$ python3 -q
>>> import numpy as np
>>> np.set_printoptions(precision=3, suppress=True, linewidth=100)
>>> feats = np.array([[2, 1, 2, 1, 2, 1],
...     [2, 0, 2, 0, 2, 0],
...     [1, 0, 1, 0, 1, 0],
...     [2, 1, 2, 1, 2, 1],
...     [2, 0, 2, 0, 2, 0],
...     [1, 0, 1, 0, 1, 0]])
>>> Uu, sigma, VT = np.linalg.svd(feats)
>>> vecs = VT[:(sigma > 1e-8).sum()]
>>> rng = np.random.default_rng(589096)
>>> x = feats[0] + -2 * feats[2] + rng.integers(2) * np.eye(6)[5]
>>> x
array([0., 1., 0., 1., 0., 2.])
>>> round(np.linalg.norm(x - vecs.T @ vecs @ x), 3)
np.float64(0.816)
>>> np.diag(vecs.T @ vecs)
array([0.333, 0.333, 0.333, 0.333, 0.333, 0.333])
>>> np.allclose(vecs.T @ vecs @ x, x)
False
>>> np.linalg.matrix_rank(feats, rtol=0.1)
np.int64(2)
>>> np.argsort(-np.linalg.norm(feats, axis=0).round(6), kind="stable")[:3]
array([0, 2, 4])
>>> np.linalg.cond(feats) > 100
np.True_
>>> J = np.load("sample17.npy")
>>> J
array([[ 6.028, -0.036,  3.01 ,  7.999,  8.003,  9.038,  0.027,  7.999,  6.015],
       [ 6.001,  0.   ,  3.006,  7.997,  7.986,  8.988, -0.016,  7.985,  6.017],
       [ 6.01 ,  0.024,  2.997,  7.998,  8.033,  8.964,  0.002,  7.994,  6.013],
       [ 6.005,  0.016,  3.034,  8.001,  8.002,  8.997,  0.011,  8.021,  5.996],
       [ 5.96 , -0.004,  2.985,  8.009,  8.002,  8.972,  0.006,  7.999,  5.976],
       [ 6.026,  0.015,  2.988,  7.997,  8.001,  8.993, -0.019,  7.97 ,  5.982],
       [ 6.02 ,  0.002,  3.025,  8.003,  7.993,  8.99 , -0.001,  7.997,  5.999],
       [ 5.982, -0.005,  3.021,  7.993,  7.997,  9.026,  0.003,  7.987,  5.994],
       [ 5.017,  2.025, -0.024,  5.013,  7.971,  0.012,  5.004,  3.974,  5.992],
       [ 4.99 ,  2.01 ,  0.005,  4.991,  7.999,  0.025,  4.988,  3.979,  6.004],
       [ 5.003,  2.019,  0.027,  4.991,  8.008,  0.009,  4.99 ,  4.021,  6.016],
       [ 4.998,  1.969, -0.029,  5.018,  8.022,  0.015,  4.98 ,  3.995,  6.004],
       [ 5.027,  2.011,  0.017,  5.014,  7.969,  0.007,  5.016,  4.   ,  6.007],
       [ 5.01 ,  2.02 , -0.021,  4.99 ,  8.018, -0.019,  4.982,  4.015,  6.032],
       [ 4.964,  2.035, -0.002,  4.955,  8.01 , -0.014,  4.978,  3.984,  6.   ],
       [ 4.99 ,  1.993,  0.018,  5.024,  8.013,  0.051,  5.03 ,  4.025,  6.002],
       [ 2.003,  6.016,  4.028,  9.025,  1.008,  8.986,  8.987,  4.002,  0.979],
       [ 2.006,  5.988,  3.994,  9.026,  1.035,  9.004,  9.018,  3.992,  0.991],
       [ 2.041,  6.051,  4.003,  9.013,  1.029,  8.989,  8.977,  4.   ,  1.003],
       [ 1.991,  6.013,  3.954,  8.993,  0.98 ,  9.   ,  8.997,  4.035,  1.009],
       [ 1.989,  6.001,  4.039,  9.014,  1.01 ,  8.968,  8.996,  3.981,  1.032],
       [ 2.   ,  6.023,  4.034,  8.998,  1.03 ,  8.977,  9.005,  3.98 ,  1.001],
       [ 1.988,  5.993,  4.016,  8.998,  1.002,  9.021,  9.006,  3.972,  0.978],
       [ 2.028,  5.994,  3.979,  8.984,  1.008,  9.008,  8.99 ,  3.98 ,  1.008]])
>>> cent = J[[16, 18]].astype(float)
>>> for _ in range(5):
...     z = np.linalg.norm(J[:, None] - cent, axis=-1).argmin(axis=1)
...     cent = np.array([J[z == j].mean(axis=0) for j in range(2)])
... 
>>> z
array([1, 1, 1, 1, 1, 1, 1, 1, 1, 1, 1, 1, 1, 1, 1, 1, 0, 0, 0, 0, 0, 0, 0, 0])
>>> np.abs(cent[1] - cent[0]).argmax()
np.int64(4)
>>> np.bincount(z)
array([ 8, 16])
>>> Uu, sigma = np.linalg.svd(J)
Traceback (most recent call last):
  File "<python-input-21>", line 1, in <module>
    Uu, sigma = np.linalg.svd(J)
    ^^^^^^^^^
ValueError: too many values to unpack (expected 2)
>>> Uu, sigma, VT = np.linalg.svd(J, full_matrices=False)
>>> np.allclose(Uu * sigma @ VT, J)
True
>>> np.abs(VT[0])
array([0.286, 0.169, 0.167, 0.494, 0.367, 0.434, 0.288, 0.365, 0.281])
>>> sigma / sigma[0]
array([1.   , 0.43 , 0.288, 0.002, 0.001, 0.001, 0.001, 0.001, 0.001])
>>> np.cumsum(sigma ** 2) / np.sum(sigma ** 2)
array([0.788, 0.935, 1.   , 1.   , 1.   , 1.   , 1.   , 1.   , 1.   ])
>>> np.round(Uu.T @ Uu, 3) + 0
array([[1., 0., 0., 0., 0., 0., 0., 0., 0.],
       [0., 1., 0., 0., 0., 0., 0., 0., 0.],
       [0., 0., 1., 0., 0., 0., 0., 0., 0.],
       [0., 0., 0., 1., 0., 0., 0., 0., 0.],
       [0., 0., 0., 0., 1., 0., 0., 0., 0.],
       [0., 0., 0., 0., 0., 1., 0., 0., 0.],
       [0., 0., 0., 0., 0., 0., 1., 0., 0.],
       [0., 0., 0., 0., 0., 0., 0., 1., 0.],
       [0., 0., 0., 0., 0., 0., 0., 0., 1.]])
>>> np.round(Uu.T @ J @ VT.T, 3) + 0
array([[73.916,  0.   ,  0.   ,  0.   ,  0.   ,  0.   ,  0.   ,  0.   ,  0.   ],
       [ 0.   , 31.815,  0.   ,  0.   ,  0.   ,  0.   ,  0.   ,  0.   ,  0.   ],
       [ 0.   ,  0.   , 21.292,  0.   ,  0.   ,  0.   ,  0.   ,  0.   ,  0.   ],
       [ 0.   ,  0.   ,  0.   ,  0.114,  0.   ,  0.   ,  0.   ,  0.   ,  0.   ],
       [ 0.   ,  0.   ,  0.   ,  0.   ,  0.103,  0.   ,  0.   ,  0.   ,  0.   ],
       [ 0.   ,  0.   ,  0.   ,  0.   ,  0.   ,  0.092,  0.   ,  0.   ,  0.   ],
       [ 0.   ,  0.   ,  0.   ,  0.   ,  0.   ,  0.   ,  0.078,  0.   ,  0.   ],
       [ 0.   ,  0.   ,  0.   ,  0.   ,  0.   ,  0.   ,  0.   ,  0.068,  0.   ],
       [ 0.   ,  0.   ,  0.   ,  0.   ,  0.   ,  0.   ,  0.   ,  0.   ,  0.05 ]])
>>> np.abs(Uu[:, 0]).round(6).argmax()
np.int64(0)
>>> Uu.shape, sigma.shape, VT.shape
((24, 9), (9,), (9, 9))
>>> M = np.tril(np.array([[2, 2, 1, 1, -1],
...     [3, 0, 0, -1, 3],
...     [1, 3, 0, 1, 2],
...     [3, 2, -3, 2, -2],
...     [0, 0, -2, -3, 1]]), -1) + np.eye(5, dtype=int)
>>> M
array([[ 1,  0,  0,  0,  0],
       [ 3,  1,  0,  0,  0],
       [ 1,  3,  1,  0,  0],
       [ 3,  2, -3,  1,  0],
       [ 0,  0, -2, -3,  1]])
>>> # triangular: eigenvalues sit on the diagonal
>>> [int(np.linalg.matrix_rank(np.linalg.matrix_power(M, p))) for p in range(1, 6)]
[5, 5, 5, 5, 5]
>>> M @ M
array([[  1,   0,   0,   0,   0],
       [  6,   1,   0,   0,   0],
       [ 11,   6,   1,   0,   0],
       [  9,  -5,  -6,   1,   0],
       [-11, -12,   5,  -6,   1]])
>>> P = np.triu(np.array([[-1, 1, 2, -3, 1],
...     [3, -2, 3, -2, 3],
...     [-2, 0, 0, 2, 0],
...     [-3, -1, 3, -1, -3],
...     [2, 0, 3, -1, 1]]), 1) + np.eye(5)
>>> M2 = P @ M @ np.linalg.inv(P)
>>> P @ M - M @ P
array([[ -4.,   0.,   7.,  -3.,   0.],
       [ -3.,   2.,  -6.,   0.,  -3.],
       [  6.,   3., -17.,   9., -10.],
       [  0.,  -3.,  -6.,  28.,  -9.],
       [  0.,   0.,   0.,   4.,  -9.]])
>>> blk = np.stack([M, -3 * M, M[::-1]])
>>> np.linalg.norm(blk, axis=(1, 2))
array([ 7.681, 23.043,  7.681])
>>> (blk @ M.T).shape
(3, 5, 5)
>>> mat = np.vander(np.arange(8) - 1, 3, increasing=True)
>>> mat
array([[ 1, -1,  1],
       [ 1,  0,  0],
       [ 1,  1,  1],
       [ 1,  2,  4],
       [ 1,  3,  9],
       [ 1,  4, 16],
       [ 1,  5, 25],
       [ 1,  6, 36]])
>>> x = np.array([1, 0, 0])
>>> y = mat @ x
>>> np.round(np.linalg.solve(mat.T @ mat, mat.T @ y), 3) + 0
array([1., 0., 0.])
>>> np.round(np.linalg.pinv(mat) @ mat, 3) + 0
array([[1., 0., 0.],
       [0., 1., 0.],
       [0., 0., 1.]])
>>> y
array([1, 1, 1, 1, 1, 1, 1, 1])
>>> y = y + 0.05 * rng.normal(size=8)
>>> y
array([0.986, 0.934, 0.975, 1.078, 1.137, 1.01 , 0.999, 1.08 ])
>>> coef, *_ = np.linalg.lstsq(mat, y)
>>> round(np.linalg.norm(y - mat @ coef), 3)
np.float64(0.146)
>>> coef
array([ 0.987,  0.032, -0.004])
>>> W = np.array([[2, -2, -2, -2], [2, 2, -1, 1], [0, 2, -2, -2]])
>>> coef = np.array([-8, 2, 9, -3])
>>> act = np.maximum(mat @ W + coef, 0)
>>> act
array([[ 0,  0,  6,  0],
       [ 0,  0,  7,  0],
       [ 0,  4,  4,  0],
       [ 0, 12,  0,  0],
       [ 0, 24,  0,  0],
       [ 2, 40,  0,  0],
       [ 4, 60,  0,  0],
       [ 6, 84,  0,  0]])
>>> (act > 0).mean(axis=0)
array([0.375, 0.75 , 0.375, 0.   ])
>>> cent = np.array([[0, 3], [-2, 2], [-1, 2], [-1, -2]])
>>> W @ cent
array([[ 8,  2],
       [-4,  6],
       [ 0,  4]])
>>> data = np.load("m.npy")
>>> data
array([[ 1,  1, -1, -1, -1, -1,  1,  1],
       [ 1,  1, -1, -1,  1,  1, -1, -1],
       [ 1, -1,  1, -1,  1, -1,  1, -1],
       [ 1,  1,  1,  1, -1, -1, -1, -1]])
>>> Uu, sigma, VT = np.linalg.svd(data, full_matrices=False)
>>> (sigma > 1e-8).sum()
np.int64(4)
>>> np.round(VT @ VT.T, 3) + 0
array([[1., 0., 0., 0.],
       [0., 1., 0., 0.],
       [0., 0., 1., 0.],
       [0., 0., 0., 1.]])
>>> P = mat @ np.linalg.solve(mat.T @ mat, mat.T)
>>> np.trace(P)
np.float64(3.0)
>>> np.allclose(P @ P, P)
True
>>> np.round(P @ mat[:, 2], 3) + 0
array([ 1.,  0.,  1.,  4.,  9., 16., 25., 36.])
>>> np.linalg.matrix_rank(np.eye(8) - P)
np.int64(5)
>>> np.round(np.linalg.eigvalsh(P), 3) + 0
array([0., 0., 0., 0., 0., 1., 1., 1.])
>>> P
array([[ 0.708,  0.375,  0.125, -0.042, -0.125, -0.125, -0.042,  0.125],
       [ 0.375,  0.28 ,  0.196,  0.125,  0.065,  0.018, -0.018, -0.042],
       [ 0.125,  0.196,  0.232,  0.232,  0.196,  0.125,  0.018, -0.125],
       [-0.042,  0.125,  0.232,  0.28 ,  0.268,  0.196,  0.065, -0.125],
       [-0.125,  0.065,  0.196,  0.268,  0.28 ,  0.232,  0.125, -0.042],
       [-0.125,  0.018,  0.125,  0.196,  0.232,  0.232,  0.196,  0.125],
       [-0.042, -0.018,  0.018,  0.065,  0.125,  0.196,  0.28 ,  0.375],
       [ 0.125, -0.042, -0.125, -0.125, -0.042,  0.125,  0.375,  0.708]])
>>> np.diag(P)
array([0.708, 0.28 , 0.232, 0.28 , 0.28 , 0.232, 0.28 , 0.708])
>>> theta = np.radians(15)
>>> R = np.eye(8)
>>> R[3, 3] = R[4, 4] = np.cos(theta)
>>> R[3, 4], R[4, 3] = -np.sin(theta), np.sin(theta)
>>> R
array([[ 1.   ,  0.   ,  0.   ,  0.   ,  0.   ,  0.   ,  0.   ,  0.   ],
       [ 0.   ,  1.   ,  0.   ,  0.   ,  0.   ,  0.   ,  0.   ,  0.   ],
       [ 0.   ,  0.   ,  1.   ,  0.   ,  0.   ,  0.   ,  0.   ,  0.   ],
       [ 0.   ,  0.   ,  0.   ,  0.966, -0.259,  0.   ,  0.   ,  0.   ],
       [ 0.   ,  0.   ,  0.   ,  0.259,  0.966,  0.   ,  0.   ,  0.   ],
       [ 0.   ,  0.   ,  0.   ,  0.   ,  0.   ,  1.   ,  0.   ,  0.   ],
       [ 0.   ,  0.   ,  0.   ,  0.   ,  0.   ,  0.   ,  1.   ,  0.   ],
       [ 0.   ,  0.   ,  0.   ,  0.   ,  0.   ,  0.   ,  0.   ,  1.   ]])
>>> M2 = data @ R.T
>>> np.abs(M2 - data).max(axis=0)
array([0.   , 0.   , 0.   , 0.293, 0.293, 0.   , 0.   , 0.   ])
>>> M2 = np.array([[-3, 2, 3],
...     [-3, 3, -2],
...     [3, 0, 0],
...     [1, 3, 2],
...     [1, -2, -3],
...     [-2, 3, -2],
...     [3, -3, -2],
...     [-3, 2, 0]])
>>> np.einsum("ik,kj->ji", data, M2)
array([[ -9, -11,  11,  -1],
       [  0,   4, -14,   8],
       [  2,  -4,   0,  10]])
>>> np.einsum("ij->j", data)
array([ 4,  2,  0, -2,  0, -2,  0, -2])
>>> np.vstack([data, M2.T]).shape
(7, 8)
>>> np.linalg.matrix_rank(data @ M2)
np.int64(3)
>>> M2.T @ data.T
array([[ -9, -11,  11,  -1],
       [  0,   4, -14,   8],
       [  2,  -4,   0,  10]])
>>> data[:, 8]
Traceback (most recent call last):
  File "<python-input-87>", line 1, in <module>
    data[:, 8]
    ~~~~^^^^^^
IndexError: index 8 is out of bounds for axis 1 with size 8
>>> np.linalg.matrix_rank(data)
np.int64(4)
>>> W0 = np.load("case4.npy")
>>> W0
array([[ 3, -3,  1, -1],
       [ 4, -2,  2,  0],
       [ 3, -3,  1, -1],
       [ 4, -2,  2,  0]])
>>> Ac = J - J.mean(axis=0)
>>> Uu, sigma, VT = np.linalg.svd(Ac, full_matrices=False)
>>> np.round(sigma ** 2 / (sigma ** 2).sum(), 3) + 0
array([0.637, 0.363, 0.   , 0.   , 0.   , 0.   , 0.   , 0.   , 0.   ])
>>> np.searchsorted(np.cumsum(sigma ** 2) / (sigma ** 2).sum(), 0.9) + 1
np.int64(2)
>>> np.abs(VT[0]).argmax()
np.int64(4)
>>> sigma
array([31.842, 24.06 ,  0.114,  0.105,  0.098,  0.087,  0.075,  0.064,  0.041])
>>> np.round(Ac.mean(axis=0), 3) + 0
array([0., 0., 0., 0., 0., 0., 0., 0., 0.])
>>> VT[0] * np.sign(VT[0, np.abs(VT[0]).argmax()])
array([ 0.253, -0.361, -0.184, -0.185,  0.507, -0.334, -0.467,  0.142,  0.363])
>>> round(float((sigma ** 2).sum() ** 2 / (sigma ** 4).sum()), 3)
1.861
